>>> import numpy as np
>>> import numpy.linalg as la
>>> np.set_printoptions(precision=2, suppress=True, linewidth=200, legacy="1.25")
>>> feats = np.loadtxt("a.csv", delimiter=",")
>>> feats
array([[ 12.,   2.,  -8.,   6.,   0.,   8.,   4.,   2.,   4.,   2.,   6.],
       [  2.,  13.,  -2.,   3.,   2.,   6.,  -4., -10.,  -6.,   2., -10.],
       [ -8.,  -2.,   8.,  -2.,   2.,  -4.,  -4.,   0.,  -6.,   2.,   0.],
       [  6.,   3.,  -2.,   5.,   2.,   6.,   0.,   0.,  -2.,   4.,   4.],
       [  0.,   2.,   2.,   2.,   2.,   2.,  -2.,  -1.,  -4.,   3.,   1.],
       [  8.,   6.,  -4.,   6.,   2.,  12.,  -2.,  -8.,   0.,   0.,  -4.],
       [  4.,  -4.,  -4.,   0.,  -2.,  -2.,   5.,   7.,   5.,   0.,   7.],
       [  2., -10.,   0.,   0.,  -1.,  -8.,   7.,  18.,   2.,   6.,  20.],
       [  4.,  -6.,  -6.,  -2.,  -4.,   0.,   5.,   2.,  11.,  -7.,   0.],
       [  2.,   2.,   2.,   4.,   3.,   0.,   0.,   6.,  -7.,   9.,  10.],
       [  6., -10.,   0.,   4.,   1.,  -4.,   7.,  20.,   0.,  10.,  26.]])
>>> round(la.det(feats), 2)
-0.0
>>> np.round(np.sort(np.abs(la.eigvals(feats))), 2) + 0
array([ 0.  ,  0.  ,  0.  ,  0.  ,  0.  ,  0.  ,  0.  ,  6.96, 27.18, 31.23, 55.63])
>>> feats @ feats
array([[ 388.,   16., -244.,  196.,    2.,  224.,  152.,  144.,  126.,   98.,  288.],
       [  16.,  482.,  -28.,   90.,   82.,  324., -242., -584., -192.,  -56., -596.],
       [-244.,  -28.,  212.,  -80.,   42., -156., -102.,    6., -172.,   54.,  -26.],
       [ 196.,   90.,  -80.,  150.,   52.,  164.,   22.,   32.,  -50.,  130.,  148.],
       [   2.,   82.,   42.,   52.,   51.,   52.,  -54.,  -40., -113.,   81.,    4.],
       [ 224.,  324., -156.,  164.,   52.,  384.,  -98., -380.,  -26.,  -38., -312.],
       [ 152., -242., -102.,   22.,  -54.,  -98.,  204.,  377.,  166.,   63.,  427.],
       [ 144., -584.,    6.,   32.,  -40., -380.,  377.,  982.,  123.,  329., 1132.],
       [ 126., -192., -172.,  -50., -113.,  -26.,  166.,  123.,  307., -164.,   77.],
       [  98.,  -56.,   54.,  130.,   81.,  -38.,   63.,  329., -164.,  303.,  481.],
       [ 288., -596.,  -26.,  148.,    4., -312.,  427., 1132.,   77.,  481., 1394.]])
>>> np.allclose(feats @ feats.T, feats.T @ feats)
True
>>> evals, V = la.eigh(feats)
>>> (evals > 1e-8).sum(), (evals < -1e-8).sum()
(4, 0)
>>> np.round(la.eigvalsh(feats @ feats), 2) + 0
array([   0.  ,    0.  ,    0.  ,    0.  ,    0.  ,    0.  ,    0.  ,   48.46,  738.99,  975.13, 3094.42])
>>> np.round(V @ np.diag(evals) @ V.T, 2) + 0
array([[ 12.,   2.,  -8.,   6.,   0.,   8.,   4.,   2.,   4.,   2.,   6.],
       [  2.,  13.,  -2.,   3.,   2.,   6.,  -4., -10.,  -6.,   2., -10.],
       [ -8.,  -2.,   8.,  -2.,   2.,  -4.,  -4.,   0.,  -6.,   2.,   0.],
       [  6.,   3.,  -2.,   5.,   2.,   6.,   0.,   0.,  -2.,   4.,   4.],
       [  0.,   2.,   2.,   2.,   2.,   2.,  -2.,  -1.,  -4.,   3.,   1.],
       [  8.,   6.,  -4.,   6.,   2.,  12.,  -2.,  -8.,   0.,   0.,  -4.],
       [  4.,  -4.,  -4.,   0.,  -2.,  -2.,   5.,   7.,   5.,   0.,   7.],
       [  2., -10.,   0.,   0.,  -1.,  -8.,   7.,  18.,   2.,   6.,  20.],
       [  4.,  -6.,  -6.,  -2.,  -4.,   0.,   5.,   2.,  11.,  -7.,   0.],
       [  2.,   2.,   2.,   4.,   3.,   0.,   0.,   6.,  -7.,   9.,  10.],
       [  6., -10.,   0.,   4.,   1.,  -4.,   7.,  20.,   0.,  10.,  26.]])
>>> la.eigvalsh(feats + 5 * np.eye(11))
array([ 5.  ,  5.  ,  5.  ,  5.  ,  5.  ,  5.  ,  5.  , 11.96, 32.18, 36.23, 60.63])
>>> blk = np.stack([feats, -2 * feats, feats[::-1]])
>>> (blk @ feats.T).shape
(3, 11, 11)
>>> blk.sum(axis=0)
array([[ -6., -12.,   8.,  -2.,   1., -12.,   3.,  18.,  -4.,   8.,  20.],
       [  0., -11.,   4.,   1.,   1.,  -6.,   4.,  16.,  -1.,   7.,  20.],
       [ 12.,  -4., -14.,   0.,  -6.,   4.,   9.,   2.,  17.,  -9.,   0.],
       [ -4., -13.,   2.,  -5.,  -3., -14.,   7.,  18.,   4.,   2.,  16.],
       [  4.,  -6.,  -6.,  -2.,  -4.,  -4.,   7.,   8.,   9.,  -3.,   6.],
       [  0.,   0.,   0.,   0.,   0.,   0.,   0.,   0.,   0.,   0.,   0.],
       [ -4.,   6.,   6.,   2.,   4.,   4.,  -7.,  -8.,  -9.,   3.,  -6.],
       [  4.,  13.,  -2.,   5.,   3.,  14.,  -7., -18.,  -4.,  -2., -16.],
       [-12.,   4.,  14.,   0.,   6.,  -4.,  -9.,  -2., -17.,   9.,   0.],
       [  0.,  11.,  -4.,  -1.,  -1.,   6.,  -4., -16.,   1.,  -7., -20.],
       [  6.,  12.,  -8.,   2.,  -1.,  12.,  -3., -18.,   4.,  -8., -20.]])
>>> np.round(la.det(blk), 2) + 0
array([0., 0., 0.])
>>> la.matrix_rank(blk.reshape(3, -1))
2
>>> np.einsum("bij,cij->bc", blk, blk)
array([[ 4857., -9714.,   460.],
       [-9714., 19428.,  -920.],
       [  460.,  -920.,  4857.]])
>>> evals, V = la.eigh(feats)
>>> x0 = np.array([-1, -2, -1, 0, -2, 2, 2, 0, 2, 2, -1])
>>> np.round(V * np.maximum(evals, 0) @ V.T, 2) + 0
array([[ 12.,   2.,  -8.,   6.,   0.,   8.,   4.,   2.,   4.,   2.,   6.],
       [  2.,  13.,  -2.,   3.,   2.,   6.,  -4., -10.,  -6.,   2., -10.],
       [ -8.,  -2.,   8.,  -2.,   2.,  -4.,  -4.,   0.,  -6.,   2.,   0.],
       [  6.,   3.,  -2.,   5.,   2.,   6.,   0.,   0.,  -2.,   4.,   4.],
       [  0.,   2.,   2.,   2.,   2.,   2.,  -2.,  -1.,  -4.,   3.,   1.],
       [  8.,   6.,  -4.,   6.,   2.,  12.,  -2.,  -8.,   0.,   0.,  -4.],
       [  4.,  -4.,  -4.,   0.,  -2.,  -2.,   5.,   7.,   5.,   0.,   7.],
       [  2., -10.,   0.,   0.,  -1.,  -8.,   7.,  18.,   2.,   6.,  20.],
       [  4.,  -6.,  -6.,  -2.,  -4.,   0.,   5.,   2.,  11.,  -7.,   0.],
       [  2.,   2.,   2.,   4.,   3.,   0.,   0.,   6.,  -7.,   9.,  10.],
       [  6., -10.,   0.,   4.,   1.,  -4.,   7.,  20.,   0.,  10.,  26.]])
>>> np.round(V * np.abs(evals) @ V.T, 2) + 0
array([[ 12.,   2.,  -8.,   6.,   0.,   8.,   4.,   2.,   4.,   2.,   6.],
       [  2.,  13.,  -2.,   3.,   2.,   6.,  -4., -10.,  -6.,   2., -10.],
       [ -8.,  -2.,   8.,  -2.,   2.,  -4.,  -4.,   0.,  -6.,   2.,   0.],
       [  6.,   3.,  -2.,   5.,   2.,   6.,   0.,   0.,  -2.,   4.,   4.],
       [  0.,   2.,   2.,   2.,   2.,   2.,  -2.,  -1.,  -4.,   3.,   1.],
       [  8.,   6.,  -4.,   6.,   2.,  12.,  -2.,  -8.,   0.,   0.,  -4.],
       [  4.,  -4.,  -4.,   0.,  -2.,  -2.,   5.,   7.,   5.,   0.,   7.],
       [  2., -10.,   0.,   0.,  -1.,  -8.,   7.,  18.,   2.,   6.,  20.],
       [  4.,  -6.,  -6.,  -2.,  -4.,   0.,   5.,   2.,  11.,  -7.,   0.],
       [  2.,   2.,   2.,   4.,   3.,   0.,   0.,   6.,  -7.,   9.,  10.],
       [  6., -10.,   0.,   4.,   1.,  -4.,   7.,  20.,   0.,  10.,  26.]])
>>> np.abs(feats).sum(axis=1).max(), round(float(np.abs(evals).max()), 2)
(88.0, 55.63)
>>> np.round(la.eigvalsh(feats[1:, 1:]), 2) + 0
array([ 0.  ,  0.  ,  0.  ,  0.  ,  0.  ,  0.  ,  6.95, 19.36, 27.51, 55.18])
